In [1]: import numpy as np

In [2]: np.set_printoptions(suppress=True, linewidth=200)

In [3]: F = np.array([[-1.87, -2.09, 1.1, -0.22, -0.66, 0.11],
   ...:     [-3.27, -1.71, -1.34, -0.15, -0.26, 0.74],
   ...:     [0.97, 0.47, 0.46, 0.04, 0.06, -0.23],
   ...:     [0.65, 0.01, 0.82, -0.01, -0.1, -0.24]])

In [4]: # rank 2

In [5]: Uu, sigma, vt = np.linalg.svd(F)

In [6]: evecs = vt[:(sigma > 1e-8).sum()]

In [7]: rng = np.random.default_rng(6)

In [8]: x0 = F[2] + -1 * F[3] + rng.integers(2) * np.eye(6)[0]

In [9]: print(x0.round(2))
[ 0.32  0.46 -0.36  0.05  0.16  0.01]

In [10]: np.allclose(evecs.T @ evecs @ x0, x0)
Out[10]: True

In [11]: np.round(np.diag(evecs.T @ evecs), 2)
Out[11]: array([0.67, 0.46, 0.76, 0.01, 0.06, 0.05])

In [12]: np.round(evecs.T @ evecs, 2) + 0
Out[12]: 
array([[ 0.67,  0.38,  0.22,  0.03,  0.07, -0.14],
       [ 0.38,  0.46, -0.28,  0.05,  0.15, -0.01],
       [ 0.22, -0.28,  0.76, -0.04, -0.16, -0.16],
       [ 0.03,  0.05, -0.04,  0.01,  0.02,  0.  ],
       [ 0.07,  0.15, -0.16,  0.02,  0.06,  0.02],
       [-0.14, -0.01, -0.16,  0.  ,  0.02,  0.05]])

In [13]: np.linalg.matrix_rank(np.vstack([F, x0]))
Out[13]: np.int64(2)

In [14]: A2 = np.array([[2, 1], [2, -1], [0, 1], [-1, -1], [-2, 0], [-2, -1]])

In [15]: np.round(np.einsum("ik,kj->ij", F, A2), 2)
Out[15]: 
array([[ -6.6 ,   1.43],
       [-10.77,  -3.49],
       [  3.18,   1.15],
       [  2.01,   1.71]])

In [16]: np.round(F @ A2, 2)
Out[16]: 
array([[ -6.6 ,   1.43],
       [-10.77,  -3.49],
       [  3.18,   1.15],
       [  2.01,   1.71]])

In [17]: np.round(A2.T @ F.T, 2)
Out[17]: 
array([[ -6.6 , -10.77,   3.18,   2.01],
       [  1.43,  -3.49,   1.15,   1.71]])

In [18]: np.vstack([F, A2.T]).shape
Out[18]: (6, 6)

In [19]: np.round(np.einsum("ij,ij->i", F, F), 2)
Out[19]: array([ 9.57, 16.05,  1.43,  1.16])

In [20]: np.linalg.matrix_rank(F @ A2)
Out[20]: np.int64(2)

In [21]: np.linalg.lstsq(F[:-1].T, F[-1])[2]
Out[21]: np.int32(2)

In [22]: print(np.allclose(F[:-1].T @ np.linalg.lstsq(F[:-1].T, F[-1])[0], F[-1]))
True

In [23]: np.abs(np.diag(np.linalg.qr(F)[1])) > 1e-9
Out[23]: array([ True,  True, False, False])

In [24]: np.round(F @ np.linalg.pinv(F) @ F, 2)
Out[24]: 
array([[-1.87, -2.09,  1.1 , -0.22, -0.66,  0.11],
       [-3.27, -1.71, -1.34, -0.15, -0.26,  0.74],
       [ 0.97,  0.47,  0.46,  0.04,  0.06, -0.23],
       [ 0.65,  0.01,  0.82, -0.01, -0.1 , -0.24]])

In [25]: def softmax(z):
    ...:     e = np.exp(z - z.max(axis=-1, keepdims=True))
    ...:     return e / e.sum(axis=-1, keepdims=True)
    ...: 

In [26]: print(np.round(softmax(10 * F[2]), 2) + 0)
[0.99 0.01 0.01 0.   0.   0.  ]

In [27]: np.round(softmax(F[2]), 2)
Out[27]: array([0.3 , 0.18, 0.18, 0.12, 0.12, 0.09])

In [28]: np.round(softmax(F).sum(axis=1), 2)
Out[28]: array([1., 1., 1., 1.])

In [29]: att = F @ F.T / np.sqrt(6)

In [30]: np.round(softmax(att + np.triu(np.full(att.shape, -np.inf), 1)), 2)
Out[30]: 
array([[1.  , 0.  , 0.  , 0.  ],
       [0.04, 0.96, 0.  , 0.  ],
       [0.16, 0.06, 0.77, 0.  ],
       [0.21, 0.06, 0.36, 0.37]])

In [31]: A2 = F / np.linalg.norm(F, axis=1, keepdims=True)

In [32]: G = A2 @ A2.T

In [33]: np.round(np.linalg.norm(A2, axis=1), 2)
Out[33]: array([1., 1., 1., 1.])

In [34]: G[1].round(2)
Out[34]: array([ 0.69,  1.  , -1.  , -0.79])

In [35]: (G - 2 * np.eye(4)).round(6).argmax(axis=1)
Out[35]: array([1, 0, 3, 2])

In [36]: G.round(2)
Out[36]: 
array([[ 1.  ,  0.69, -0.64, -0.09],
       [ 0.69,  1.  , -1.  , -0.79],
       [-0.64, -1.  ,  1.  ,  0.82],
       [-0.09, -0.79,  0.82,  1.  ]])

In [37]: A2 = np.array([[-3, 0], [1, -3], [-2, -3], [-3, 2], [0, -2], [-3, -3]])

In [38]: W2 = np.array([[2, 0, 0, 0, 2, 2, 1], [2, 1, 0, 0, 2, 1, 2]])

In [39]: W0 = A2 @ W2

In [40]: W0
Out[40]: 
array([[ -6,   0,   0,   0,  -6,  -6,  -3],
       [ -4,  -3,   0,   0,  -4,  -1,  -5],
       [-10,  -3,   0,   0, -10,  -7,  -8],
       [ -2,   2,   0,   0,  -2,  -4,   1],
       [ -4,  -2,   0,   0,  -4,  -2,  -4],
       [-12,  -3,   0,   0, -12,  -9,  -9]])

In [41]: x0 = np.array([7, 7, -8, -5, 5, -5, 4])

In [42]: (W0 * x0).sum(axis=1)
Out[42]: array([ -54,  -84, -138,   14,  -68, -156])

In [43]: np.linalg.norm(W0 @ x0) <= np.linalg.norm(W0, 2) * np.linalg.norm(x0) + 1e-9
Out[43]: np.True_

In [44]: W0 @ np.eye(7)[6]
Out[44]: array([-3., -5., -8.,  1., -4., -9.])

In [45]: W0 * x0
Out[45]: 
array([[-42,   0,   0,   0, -30,  30, -12],
       [-28, -21,   0,   0, -20,   5, -20],
       [-70, -21,   0,   0, -50,  35, -32],
       [-14,  14,   0,   0, -10,  20,   4],
       [-28, -14,   0,   0, -20,  10, -16],
       [-84, -21,   0,   0, -60,  45, -36]])

In [46]: print((W0 @ x0).argmax())
3

In [47]: W0 @ (2 * x0)
Out[47]: array([-108, -168, -276,   28, -136, -312])

In [48]: Uu, sigma, vt = np.linalg.svd(W0)

In [49]: sigma.round(2) + 0
Out[49]: array([31.77,  6.39,  0.  ,  0.  ,  0.  ,  0.  ])

In [50]: A2 = Uu[:, :2] @ np.diag(sigma[:2]) @ vt[:2]

In [51]: np.linalg.matrix_rank(W0, rtol=0.05)
Out[51]: np.int64(2)

In [52]: A2.round(2) + 0
Out[52]: 
array([[ -6.,   0.,   0.,   0.,  -6.,  -6.,  -3.],
       [ -4.,  -3.,   0.,   0.,  -4.,  -1.,  -5.],
       [-10.,  -3.,   0.,   0., -10.,  -7.,  -8.],
       [ -2.,   2.,   0.,   0.,  -2.,  -4.,   1.],
       [ -4.,  -2.,   0.,   0.,  -4.,  -2.,  -4.],
       [-12.,  -3.,   0.,   0., -12.,  -9.,  -9.]])

In [53]: A2 = W0 + rng.integers(-2, 3, (6, 2)) @ rng.integers(-2, 3, (2, 7))

In [54]: A2
Out[54]: 
array([[ -6,   0,   0,   0,  -6,  -6,  -3],
       [ -3,  -8,   5,   3,  -1,  -5,   1],
       [-10,  -6,   3,   1,  -9,  -9,  -4],
       [ -3,   1,   1,  -1,  -3,  -4,   3],
       [ -4,   4,  -6,  -2,  -6,   2, -12],
       [-11,  -2,  -1,   1, -11,  -9, -11]])

In [55]: print(np.abs(A2 - W0).sum(axis=1))
[ 0 27 14  7 28  7]

In [56]: m1 = np.load("test4.npy")

In [57]: m1
Out[57]: 
array([[-0.6, -0.8],
       [-0.8,  0.6]])

In [58]: idx = rng.permutation(2)

In [59]: idx
Out[59]: array([0, 1])

In [60]: A2 = m1[idx][:, idx]

In [61]: np.allclose(A2, m1)
Out[61]: True

In [62]: print(np.round(np.sort(np.abs(np.linalg.eigvals(A2))), 2))
[1. 1.]

In [63]: round(float(np.linalg.det(A2)), 2), round(np.linalg.det(m1[idx]), 2)
Out[63]: (-1.0, np.float64(-1.0))

In [64]: A2
Out[64]: 
array([[-0.6, -0.8],
       [-0.8,  0.6]])

In [65]: r0 = np.array([-3, -3, 2])

In [66]: np.round(np.convolve(m1[0], r0), 2)
Out[66]: array([ 1.8,  4.2,  1.2, -1.6])

In [67]: X = np.load("x.npy")

In [68]: X
Out[68]: 
array([[14.46, -1.1 , -0.8 , 15.88,  3.17, 10.91, -0.12],
       [13.7 , -0.53,  0.07, 14.7 ,  5.31, 10.02,  0.74],
       [15.07,  0.21, -0.27, 14.07,  3.11,  9.64, -0.53],
       [13.21, -1.13, -1.12, 13.77,  3.41,  9.98,  0.37],
       [13.99,  0.02,  0.59, 13.54,  4.06,  9.56, -2.66],
       [14.2 , -0.15,  2.49, 14.46,  6.57, 10.67,  1.05],
       [14.76, -0.81, -1.09, 15.09,  3.6 , 10.92, -0.74],
       [14.81,  0.95,  1.83, 16.55,  3.79, 10.21, -0.51],
       [14.21,  0.25,  0.28, 15.63,  6.26, 10.21,  1.27],
       [14.57,  0.57, -0.99, 15.32,  4.95, 11.1 ,  0.53],
       [13.56,  0.37, -0.37, 15.24,  4.27, 10.55, -1.67],
       [14.02, -0.98,  0.35, 14.72,  4.13,  9.61, -0.29],
       [15.29, -0.65, -0.22, 15.28,  3.51, 10.01,  0.32],
       [15.2 ,  2.35, -1.23, 15.08,  3.28, 12.53,  0.27],
       [16.19,  0.19,  0.02, 13.44,  4.11, 10.29, -0.66],
       [14.11, -1.13,  1.85, 15.22,  4.31,  9.83,  0.57],
       [14.72,  1.05,  1.22, 14.11,  5.81,  8.62, -1.12],
       [15.51,  2.05, -1.28, 14.31,  5.97,  9.36, -1.61],
       [13.98,  0.23,  1.34, 13.77,  5.06, 11.03, -0.13],
       [15.64, -0.2 , -0.7 , 15.64,  6.53,  9.5 ,  0.71],
       [15.34,  0.89, -1.87, 15.06,  6.65,  8.02,  1.32],
       [15.81, -1.17, -0.95, 15.12,  4.55, 10.9 ,  0.81]])

In [69]: idx = X[:, 0] > np.median(X[:, 0])

In [70]: r0 = X[idx].mean(axis=0) - X[~idx].mean(axis=0)

In [71]: round((((X - X.mean(axis=0)) @ r0 > 0) == idx).mean(), 2)
Out[71]: np.float64(0.91)

In [72]: np.argsort(-np.abs(r0).round(6), kind="stable")
Out[72]: array([0, 1, 2, 5, 3, 6, 4])
